$ ipython --no-banner

In [1]: import numpy as np

In [2]: from numpy import linalg as LA

In [3]: np.set_printoptions(precision=3, suppress=True, linewidth=100, floatmode="fixed")

In [4]: def rnd(a):
   ...:     return np.round(a, 3) + 0
   ...: 

In [5]: K = np.loadtxt("run15.csv", delimiter=",")

In [6]: K
Out[6]: 
array([[-2.000,  0.000,  0.000,  0.000],
       [ 0.000,  3.000,  0.000,  0.000],
       [ 0.000,  0.000, -2.000,  0.000],
       [ 0.000,  0.000,  0.000,  3.000]])

In [7]: rnd(np.abs(LA.eigvals(K)).max())
Out[7]: np.float64(3.0)

In [8]: K @ K
Out[8]: 
array([[4.000, 0.000, 0.000, 0.000],
       [0.000, 9.000, 0.000, 0.000],
       [0.000, 0.000, 4.000, 0.000],
       [0.000, 0.000, 0.000, 9.000]])

In [9]: rnd(LA.matrix_power(K, 2))
Out[9]: 
array([[4.000, 0.000, 0.000, 0.000],
       [0.000, 9.000, 0.000, 0.000],
       [0.000, 0.000, 4.000, 0.000],
       [0.000, 0.000, 0.000, 9.000]])

In [10]: [round(float(LA.det(K[:i, :i])), 2) + 0 for i in range(1, 5)]
Out[10]: [-2.0, -6.0, 12.0, 36.0]

In [11]: x0 = np.array([9, -2, -5, -7])

In [12]: rhs = K @ x0

In [13]: coef, lr = np.zeros(4), 1 / LA.norm(K, 2) ** 2

In [14]: for i in range(30):
    ...:     coef -= lr * K.T @ (K @ coef - rhs)
    ...:     if i % 5 == 0: print(i, round(LA.norm(K @ coef - rhs), 3))
    ...: 
0 11.44
5 0.605
10 0.032
15 0.002
20 0.0
25 0.0

In [15]: rnd(LA.cond(K))
Out[15]: np.float64(1.5)

In [16]: rnd(coef)
Out[16]: array([ 9.000, -2.000, -5.000, -7.000])

In [17]: f, v = K[3], K[0]

In [18]: f @ f
Out[18]: np.float64(9.0)

In [19]: p = (f @ v) / (f @ f) * f

In [20]: LA.matrix_rank(np.outer(f, v))
Out[20]: np.int64(1)

In [21]: (v - p) @ f
Out[21]: np.float64(0.0)

In [22]: M = np.array([[6, 4, 5, 7, 7, 1],
    ...:     [4, 2, 5, 3, 2, 6],
    ...:     [5, 5, 4, 6, 3, 6],
    ...:     [7, 3, 6, 4, 5, 7],
    ...:     [7, 2, 3, 5, 6, 2],
    ...:     [1, 6, 6, 7, 2, 2]])

In [23]: [round(float(LA.det(M[:i, :i])), 2) + 0 for i in range(1, 7)]
Out[23]: [6.0, -4.0, -16.0, 64.0, -324.0, 423.0]

In [24]: np.all(LA.eigvalsh(M) > 0)
Out[24]: np.False_

In [25]: Y = np.array([[-1, 0, 0],
    ...:     [0, 0, 1],
    ...:     [0, -2, -2],
    ...:     [-1, 1, -2],
    ...:     [-2, -1, 1],
    ...:     [-1, 0, -1]])

In [26]: np.einsum("ij->j", M)
Out[26]: array([30, 22, 29, 32, 25, 24])

In [27]: LA.matrix_rank(np.vstack([M, Y.T]))
Out[27]: np.int64(6)

In [28]: np.einsum("ik,kj->ij", M, Y)
Out[28]: 
array([[-28, -10, -14],
       [-17,  -9, -18],
       [-23,  -5, -18],
       [-28, -13, -19],
       [-26,  -7, -10],
       [-14,  -7, -20]])

In [29]: np.einsum("ij,ij->i", M, M)
Out[29]: array([176,  94, 147, 184, 127, 130])

In [30]: rng = np.random.default_rng(6983)

In [31]: z = rng.permutation(6)

In [32]: Y = M[:, z] * rng.choice([-1, 1], 6)

In [33]: Y
Out[33]: 
array([[ 6, -7,  7,  5, -1,  4],
       [ 4, -3,  2,  5, -6,  2],
       [ 5, -6,  3,  4, -6,  5],
       [ 7, -4,  5,  6, -7,  3],
       [ 7, -5,  6,  3, -2,  2],
       [ 1, -7,  2,  6, -2,  6]])

In [34]: left, _, vt = LA.svd(M.T @ Y)

In [35]: rnd(left @ vt)
Out[35]: 
array([[ 1.000,  0.000,  0.000,  0.000,  0.000,  0.000],
       [ 0.000,  0.000,  0.000,  0.000,  0.000,  1.000],
       [ 0.000,  0.000,  0.000,  1.000,  0.000,  0.000],
       [ 0.000, -1.000,  0.000,  0.000,  0.000,  0.000],
       [ 0.000,  0.000,  1.000,  0.000,  0.000,  0.000],
       [ 0.000,  0.000,  0.000,  0.000, -1.000,  0.000]])

In [36]: rnd(LA.lstsq(M, Y)[0])
Out[36]: 
array([[ 1.000,  0.000,  0.000,  0.000,  0.000,  0.000],
       [ 0.000,  0.000,  0.000,  0.000,  0.000,  1.000],
       [ 0.000,  0.000,  0.000,  1.000,  0.000,  0.000],
       [ 0.000, -1.000,  0.000,  0.000,  0.000,  0.000],
       [ 0.000,  0.000,  1.000,  0.000,  0.000,  0.000],
       [ 0.000,  0.000,  0.000,  0.000, -1.000,  0.000]])

In [37]: LA.matrix_power(M, 2)
Out[37]: 
array([[176,  98, 139, 154, 144, 125],
       [ 98,  94, 110, 128,  86,  83],
       [139, 110, 147, 155, 117, 119],
       [154, 128, 155, 184, 137, 113],
       [144,  86, 117, 137, 127,  88],
       [125,  83, 119, 113,  88, 130]])

In [38]: M @ M
Out[38]: 
array([[176,  98, 139, 154, 144, 125],
       [ 98,  94, 110, 128,  86,  83],
       [139, 110, 147, 155, 117, 119],
       [154, 128, 155, 184, 137, 113],
       [144,  86, 117, 137, 127,  88],
       [125,  83, 119, 113,  88, 130]])

In [39]: rnd(LA.det(M))
Out[39]: np.float64(423.0)

In [40]: LA.determinant(M)
AttributeError: module 'numpy.linalg' has no attribute 'determinant'


In [41]: rnd(np.abs(LA.eigvals(M)).max())
Out[41]: np.float64(27.47)

In [42]: np.trace(M)
Out[42]: np.int64(24)
